$ ipython --no-banner

In [1]: import numpy as np

In [2]: from numpy import linalg as LA

In [3]: np.set_printoptions(precision=3, suppress=True, linewidth=100)

In [4]: feats = np.diag(np.array([0, 1, 2, 2, 2]))

In [5]: feats
Out[5]: 
array([[0, 0, 0, 0, 0],
       [0, 1, 0, 0, 0],
       [0, 0, 2, 0, 0],
       [0, 0, 0, 2, 0],
       [0, 0, 0, 0, 2]])

In [6]: LA.matrix_rank(feats - feats[0, 0] * np.eye(5))
Out[6]: np.int64(4)

In [7]: feats @ feats
Out[7]: 
array([[0, 0, 0, 0, 0],
       [0, 1, 0, 0, 0],
       [0, 0, 4, 0, 0],
       [0, 0, 0, 4, 0],
       [0, 0, 0, 0, 4]])

In [8]: (feats != 0).astype(int)
Out[8]: 
array([[0, 0, 0, 0, 0],
       [0, 1, 0, 0, 0],
       [0, 0, 1, 0, 0],
       [0, 0, 0, 1, 0],
       [0, 0, 0, 0, 1]])

In [9]: np.sort(LA.eigvals(feats).real)
Out[9]: array([0., 1., 2., 2., 2.])

In [10]: data = np.array([[0, 0, 0, 0, 0, 0, 0, 0, 0, 0, 0],
    ...:     [4, 0, 0, 0, 0, 5, 0, 0, 4, 0, 0],
    ...:     [0, 0, 0, 0, 0, 1, 0, 0, 4, 0, 0]])

In [11]: th = np.radians(120)

In [12]: R = np.eye(11)

In [13]: R[1, 1] = R[7, 7] = np.cos(th)

In [14]: R[1, 7], R[7, 1] = -np.sin(th), np.sin(th)

In [15]: R
Out[15]: 
array([[ 1.   ,  0.   ,  0.   ,  0.   ,  0.   ,  0.   ,  0.   ,  0.   ,  0.   ,  0.   ,  0.   ],
       [ 0.   , -0.5  ,  0.   ,  0.   ,  0.   ,  0.   ,  0.   , -0.866,  0.   ,  0.   ,  0.   ],
       [ 0.   ,  0.   ,  1.   ,  0.   ,  0.   ,  0.   ,  0.   ,  0.   ,  0.   ,  0.   ,  0.   ],
       [ 0.   ,  0.   ,  0.   ,  1.   ,  0.   ,  0.   ,  0.   ,  0.   ,  0.   ,  0.   ,  0.   ],
       [ 0.   ,  0.   ,  0.   ,  0.   ,  1.   ,  0.   ,  0.   ,  0.   ,  0.   ,  0.   ,  0.   ],
       [ 0.   ,  0.   ,  0.   ,  0.   ,  0.   ,  1.   ,  0.   ,  0.   ,  0.   ,  0.   ,  0.   ],
       [ 0.   ,  0.   ,  0.   ,  0.   ,  0.   ,  0.   ,  1.   ,  0.   ,  0.   ,  0.   ,  0.   ],
       [ 0.   ,  0.866,  0.   ,  0.   ,  0.   ,  0.   ,  0.   , -0.5  ,  0.   ,  0.   ,  0.   ],
       [ 0.   ,  0.   ,  0.   ,  0.   ,  0.   ,  0.   ,  0.   ,  0.   ,  1.   ,  0.   ,  0.   ],
       [ 0.   ,  0.   ,  0.   ,  0.   ,  0.   ,  0.   ,  0.   ,  0.   ,  0.   ,  1.   ,  0.   ],
       [ 0.   ,  0.   ,  0.   ,  0.   ,  0.   ,  0.   ,  0.   ,  0.   ,  0.   ,  0.   ,  1.   ]])

In [16]: M2 = data @ R.T

In [17]: np.allclose(LA.norm(data, axis=1), LA.norm(M2, axis=1))
Out[17]: True

In [18]: LA.svd(data, compute_uv=False), LA.svd(M2, compute_uv=False)
Out[18]: (array([8.124, 2.828, 0.   ]), array([8.124, 2.828, 0.   ]))

In [19]: np.allclose(data @ data.T, M2 @ M2.T)
Out[19]: True
